% ipython --no-banner

In [1]: import numpy as np

In [2]: import numpy.linalg as la

In [3]: np.set_printoptions(precision=2, suppress=True, linewidth=120, floatmode="fixed")

In [4]: J = np.loadtxt("layer14.csv", delimiter=",")

In [5]: J
Out[5]: 
array([[-38.13,  60.50, -42.36,  40.36],
       [-39.65,  59.76, -41.88,  40.54],
       [-40.09,  61.97, -40.10,  41.45],
       [-39.92,  60.12, -40.47,  39.98],
       [-40.20,  59.68, -41.79,  39.20],
       [-39.75,  60.08, -39.61,  39.17],
       [-40.76,  60.59, -39.97,  40.80],
       [-38.32,  62.41, -38.00,  40.79],
       [-41.05,  60.07, -39.83,  40.87],
       [-40.63,  59.91, -41.59,  38.12],
       [-39.26,  60.58, -40.06,  39.65],
       [-40.93,  58.21, -39.12,  39.19],
       [-39.44,  57.98, -38.93,  40.47],
       [-41.26,  60.66, -39.92,  40.18],
       [-39.32,  59.84, -40.67,  39.72],
       [-38.68,  60.21, -40.62,  40.81],
       [-41.14,  60.00, -40.80,  39.29],
       [-40.90,  59.83, -40.20,  39.72],
       [-40.02,  61.01, -38.45,  41.05],
       [-41.86,  60.85, -37.74,  40.61],
       [-40.07,  59.21, -41.71,  41.20],
       [-39.73,  58.42, -39.59,  40.64],
       [-39.72,  60.47, -41.10,  38.23],
       [-39.22,  59.50, -40.23,  40.22],
       [-40.29,  58.88, -41.38,  39.32],
       [-38.35,  59.65, -40.88,  39.26],
       [-40.86,  61.16, -39.40,  39.18],
       [-41.14,  59.21, -40.09,  40.24],
       [-39.91,  61.47, -39.61,  40.85]])

In [6]: Q, evecs = la.qr(J[:, :1])[0], la.qr(J[:, 1:])[0]

In [7]: sv = la.svd(Q.T @ evecs, compute_uv=False)

In [8]: round(la.norm(Q @ Q.T - evecs @ evecs.T, 2), 2)
Out[8]: np.float64(1.0)

In [9]: sv
Out[9]: array([1.00])
